$ ipython --no-banner

In [1]: import numpy as np

In [2]: np.set_printoptions(precision=3, suppress=True, linewidth=120, legacy="1.25")

In [3]: F = np.load("run12.npy")

In [4]: F
Out[4]: 
array([[  5.82 ,  16.17 , -19.668],
       [-11.998,  -1.793, -20.034],
       [-26.779, -11.247, -32.257],
       [  5.784,  15.552, -19.959]])

In [5]: B = np.c_[F[:, :2] @ np.array([[3, -1], [1, 2]]), np.array([0, 2, 2, 5])]

In [6]: B
Out[6]: 
array([[ 33.63 ,  26.52 ,   0.   ],
       [-37.787,   8.412,   2.   ],
       [-91.584,   4.285,   2.   ],
       [ 32.904,  25.32 ,   5.   ]])

In [7]: np.round(np.linalg.norm(B - F @ np.linalg.lstsq(F, B)[0], axis=0), 3) + 0
Out[7]: array([0.   , 0.   , 2.504])

In [8]: np.linalg.matrix_rank(B)
Out[8]: 3

In [9]: np.round(np.linalg.lstsq(F, B[:, 0])[0], 3) + 0
Out[9]: array([3., 1., 0.])

In [10]: proj = F @ np.linalg.solve(F.T @ F, F.T)

In [11]: np.round(np.linalg.eigvalsh(proj), 3) + 0
Out[11]: array([0., 1., 1., 1.])

In [12]: np.diag(proj)
Out[12]: array([0.741, 0.509, 0.88 , 0.871])

In [13]: proj @ F[:, 1]
Out[13]: array([ 16.17 ,  -1.793, -11.247,  15.552])

In [14]: np.round((np.eye(4) - proj) @ F, 3) + 0
Out[14]: 
array([[0., 0., 0.],
       [0., 0., 0.],
       [0., 0., 0.],
       [0., 0., 0.]])

In [15]: m1 = np.load("m.npy")

In [16]: m1
Out[16]: 
array([[ 16,   8, -12],
       [  8,   4,  -6],
       [-12,  -6,   9]])

In [17]: rank = np.linalg.matrix_rank(m1)

In [18]: rank
Out[18]: 1

In [19]: ns = np.linalg.svd(m1)[2][rank:].T

In [20]: np.round(m1 @ ns, 3) + 0
Out[20]: 
array([[0., 0.],
       [0., 0.],
       [0., 0.]])

In [21]: [int(np.linalg.matrix_rank(np.delete(m1, i, axis=0))) for i in range(3)]
Out[21]: [1, 1, 1]

In [22]: ns.shape
Out[22]: (3, 2)
